In [1]: import numpy as np

In [2]: np.set_printoptions(precision=2, suppress=True, linewidth=100)

In [3]: def rd(a):
   ...:     return np.round(a, 2) + 0
   ...: 

In [4]: arr = np.load("case3.npy")

In [5]: arr
Out[5]: 
array([[-1,  0,  1,  2,  3,  4,  5,  6],
       [ 7,  8,  9, 10, 11, 12, 13, 14],
       [15, 16, 17, 18, 19, 20, 21, 22],
       [23, 24, 25, 26, 27, 28, 29, 30],
       [31, 32, 33, 34, 35, 36, 37, 38],
       [39, 40, 41, 42, 43, 44, 45, 46],
       [47, 48, 49, 50, 51, 52, 53, 54],
       [55, 56, 57, 58, 59, 60, 61, 62]])

In [6]: rd(np.trace(np.linalg.pinv(arr) @ arr))
Out[6]: np.float64(2.0)

In [7]: rd(arr @ np.linalg.pinv(arr) @ arr)
Out[7]: 
array([[-1.,  0.,  1.,  2.,  3.,  4.,  5.,  6.],
       [ 7.,  8.,  9., 10., 11., 12., 13., 14.],
       [15., 16., 17., 18., 19., 20., 21., 22.],
       [23., 24., 25., 26., 27., 28., 29., 30.],
       [31., 32., 33., 34., 35., 36., 37., 38.],
       [39., 40., 41., 42., 43., 44., 45., 46.],
       [47., 48., 49., 50., 51., 52., 53., 54.],
       [55., 56., 57., 58., 59., 60., 61., 62.]])

In [8]: np.allclose(arr[:-1].T @ np.linalg.lstsq(arr[:-1].T, arr[-1])[0], arr[-1])
Out[8]: True

In [9]: np.linalg.lstsq(arr[:-1].T, arr[-1])[2]
Out[9]: np.int32(2)

In [10]: np.abs(np.diag(np.linalg.qr(arr)[1])) > 1e-9
Out[10]: array([ True,  True, False, False, False, False, False, False])

In [11]: np.linalg.cond(arr) > 100
Out[11]: np.True_

In [12]: rd(np.linalg.norm(arr, 2) / np.linalg.norm(arr))
Out[12]: np.float64(1.0)

In [13]: U, s, VT = np.linalg.svd(arr, full_matrices=False)

In [14]: rd(U.T @ U)
Out[14]: 
array([[1., 0., 0., 0., 0., 0., 0., 0.],
       [0., 1., 0., 0., 0., 0., 0., 0.],
       [0., 0., 1., 0., 0., 0., 0., 0.],
       [0., 0., 0., 1., 0., 0., 0., 0.],
       [0., 0., 0., 0., 1., 0., 0., 0.],
       [0., 0., 0., 0., 0., 1., 0., 0.],
       [0., 0., 0., 0., 0., 0., 1., 0.],
       [0., 0., 0., 0., 0., 0., 0., 1.]])

In [15]: np.allclose(U * s @ VT, arr)
Out[15]: True

In [16]: rd(s / s[0])
Out[16]: array([1.  , 0.03, 0.  , 0.  , 0.  , 0.  , 0.  , 0.  ])

In [17]: rd(VT @ VT.T)
Out[17]: 
array([[1., 0., 0., 0., 0., 0., 0., 0.],
       [0., 1., 0., 0., 0., 0., 0., 0.],
       [0., 0., 1., 0., 0., 0., 0., 0.],
       [0., 0., 0., 1., 0., 0., 0., 0.],
       [0., 0., 0., 0., 1., 0., 0., 0.],
       [0., 0., 0., 0., 0., 1., 0., 0.],
       [0., 0., 0., 0., 0., 0., 1., 0.],
       [0., 0., 0., 0., 0., 0., 0., 1.]])

In [18]: rd(np.sqrt((s ** 2).sum())), rd(np.linalg.norm(arr))
Out[18]: (np.float64(285.26), np.float64(285.26))

In [19]: rd(s)
Out[19]: array([285.11,   9.43,   0.  ,   0.  ,   0.  ,   0.  ,   0.  ,   0.  ])

In [20]: U, s, VT = np.linalg.svd(arr)

In [21]: np.argmax(s[:-1] / (s[1:] + 1e-6)) + 1
Out[21]: np.int64(2)

In [22]: A2 = U[:, :2] @ np.diag(s[:2]) @ VT[:2]

In [23]: rd(np.abs(arr - A2).max())
Out[23]: np.float64(0.0)

In [24]: rd(A2)
Out[24]: 
array([[-1.,  0.,  1.,  2.,  3.,  4.,  5.,  6.],
       [ 7.,  8.,  9., 10., 11., 12., 13., 14.],
       [15., 16., 17., 18., 19., 20., 21., 22.],
       [23., 24., 25., 26., 27., 28., 29., 30.],
       [31., 32., 33., 34., 35., 36., 37., 38.],
       [39., 40., 41., 42., 43., 44., 45., 46.],
       [47., 48., 49., 50., 51., 52., 53., 54.],
       [55., 56., 57., 58., 59., 60., 61., 62.]])

In [25]: rd(np.linalg.norm(arr - A2, 2)), rd(s[2])
Out[25]: (np.float64(0.0), np.float64(0.0))

In [26]: np.linalg.matrix_rank(arr, rtol=0.05)
Out[26]: np.int64(1)

In [27]: np.linalg.matrix_rank(A2)
Out[27]: np.int64(2)

In [28]: rd(np.linalg.norm(arr - A2) / np.linalg.norm(arr))
Out[28]: np.float64(0.0)

In [29]: A2 = np.array([[0, -1], [-2, 3], [0, -3], [-3, -3], [1, 3], [0, 0], [1, -2], [2, 3]])

In [30]: basis = np.array([[0, 0, 3, 3, 0, 0, 2, 0, 1, 0, 0], [3, 3, 3, 2, 3, 3, 1, 3, 2, 0, 2]])

In [31]: data = A2 @ basis

In [32]: data
Out[32]: 
array([[ -3,  -3,  -3,  -2,  -3,  -3,  -1,  -3,  -2,   0,  -2],
       [  9,   9,   3,   0,   9,   9,  -1,   9,   4,   0,   6],
       [ -9,  -9,  -9,  -6,  -9,  -9,  -3,  -9,  -6,   0,  -6],
       [ -9,  -9, -18, -15,  -9,  -9,  -9,  -9,  -9,   0,  -6],
       [  9,   9,  12,   9,   9,   9,   5,   9,   7,   0,   6],
       [  0,   0,   0,   0,   0,   0,   0,   0,   0,   0,   0],
       [ -6,  -6,  -3,  -1,  -6,  -6,   0,  -6,  -3,   0,  -4],
       [  9,   9,  15,  12,   9,   9,   7,   9,   8,   0,   6]])

In [33]: np.linalg.lstsq(data[:-1].T, data[-1])[2]
Out[33]: np.int32(2)

In [34]: rd(data @ np.linalg.pinv(data) @ data)
Out[34]: 
array([[ -3.,  -3.,  -3.,  -2.,  -3.,  -3.,  -1.,  -3.,  -2.,   0.,  -2.],
       [  9.,   9.,   3.,   0.,   9.,   9.,  -1.,   9.,   4.,   0.,   6.],
       [ -9.,  -9.,  -9.,  -6.,  -9.,  -9.,  -3.,  -9.,  -6.,   0.,  -6.],
       [ -9.,  -9., -18., -15.,  -9.,  -9.,  -9.,  -9.,  -9.,   0.,  -6.],
       [  9.,   9.,  12.,   9.,   9.,   9.,   5.,   9.,   7.,   0.,   6.],
       [  0.,   0.,   0.,   0.,   0.,   0.,   0.,   0.,   0.,   0.,   0.],
       [ -6.,  -6.,  -3.,  -1.,  -6.,  -6.,   0.,  -6.,  -3.,   0.,  -4.],
       [  9.,   9.,  15.,  12.,   9.,   9.,   7.,   9.,   8.,   0.,   6.]])

In [35]: rd(np.trace(np.linalg.pinv(data) @ data))
Out[35]: np.float64(2.0)

In [36]: rng = np.random.default_rng(9724)

In [37]: A2 = data + rng.integers(-2, 3, (8, 2)) @ rng.integers(-2, 3, (2, 11))

In [38]: A2
Out[38]: 
array([[ -5,   0,  -8,  -1,  -7,  -8,  -1,  -1,   2,   3,  -2],
       [  9,  10,   1,   1,   8,   7,   0,  11,   6,   2,   7],
       [ -9, -11,  -5,  -8,  -7,  -5,  -5, -13, -10,  -4,  -8],
       [-13,  -6, -22, -16, -14, -13, -12, -11,  -7,   0,  -9],
       [  7,   9,  13,   7,   8,  10,   2,   5,   5,  -3,   3],
       [  2,  -3,   5,  -1,   4,   5,   0,  -2,  -4,  -3,   0],
       [ -8,  -5,  -4,  -2,  -8,  -7,  -2,  -8,  -3,  -1,  -6],
       [  5,  13,   9,  12,   3,   3,   5,   9,  12,   2,   4]])

In [39]: rd(np.linalg.svd(A2 - data, compute_uv=False))
Out[39]: array([23.15, 12.92,  0.  ,  0.  ,  0.  ,  0.  ,  0.  ,  0.  ])
